$ python3 -q
>>> import numpy as np
>>> import numpy.linalg as la
>>> np.set_printoptions(suppress=True, linewidth=200)
>>> mat = np.load("x.npy")
>>> mat
array([[-3, -2,  0, -1],
       [ 0, -3,  2, -1],
       [ 0,  0, -1,  2],
       [ 0,  0,  0, -3]])
>>> (mat + mat.T) / 2
array([[-3. , -1. ,  0. , -0.5],
       [-1. , -3. ,  1. , -0.5],
       [ 0. ,  1. , -1. ,  1. ],
       [-0.5, -0.5,  1. , -3. ]])
>>> np.allclose(mat @ mat.T, mat.T @ mat)
False
>>> np.round(np.sort(np.abs(la.eigvals(mat))), 3)
array([1., 3., 3., 3.])
>>> (mat - mat.T) / 2
array([[ 0. , -1. ,  0. , -0.5],
       [ 1. ,  0. ,  1. , -0.5],
       [ 0. , -1. ,  0. ,  1. ],
       [ 0.5,  0.5, -1. ,  0. ]])
>>> round(la.det(mat), 3)
np.float64(27.0)
>>> evals, vecs = la.eig(mat)
>>> np.prod(evals)
np.float64(27.0)
>>> mat @ vecs[:, 0] - evals[0] * vecs[:, 0]
array([0., 0., 0., 0.])
>>> evals
array([-3., -3., -1., -3.])
>>> round(la.det(mat.T), 3)
np.float64(27.0)
>>> round(la.det(mat[::-1]), 3)
np.float64(27.0)
>>> round(la.det(2 * mat), 3), round(la.det(mat), 3)
(np.float64(432.0), np.float64(27.0))
>>> np.poly(mat)
array([ 1., 10., 36., 54., 27.])
>>> F = np.array([[2, 2, 2], [2, 4, 4], [2, 4, 6]])
>>> evals, vecs = la.eig(F)
>>> np.round(np.sort(la.eigvals(F.T)), 3)
array([ 0.616,  1.286, 10.098])
>>> np.round(np.sort(la.eigvals(F @ F)), 3)
array([  0.379,   1.654, 101.966])
>>> evals.round(3)
array([10.098,  1.286,  0.616])
>>> X = np.loadtxt("w.csv", delimiter=",")
>>> X
array([[ 9.563, 20.633, 10.375],
       [10.664, 20.268,  9.418],
       [ 9.505, 19.638,  9.034],
       [10.231, 18.671, 10.706],
       [ 9.662, 20.457, 10.734],
       [ 9.993, 20.19 , 11.664],
       [ 9.411, 19.978, 11.079],
       [10.66 , 18.542, 10.377],
       [10.101, 21.188,  8.167],
       [ 9.879, 21.205,  9.351],
       [ 9.669, 20.413, 10.395],
       [11.289, 20.684,  9.067]])
>>> P = np.triu(np.array([[2, 2, 1], [0, 0, 0], [0, 0, 0]]), 1) + np.eye(3)
>>> other = P @ F @ la.inv(P)
>>> np.trace(other), np.trace(F)
(np.float64(12.0), np.int64(12))
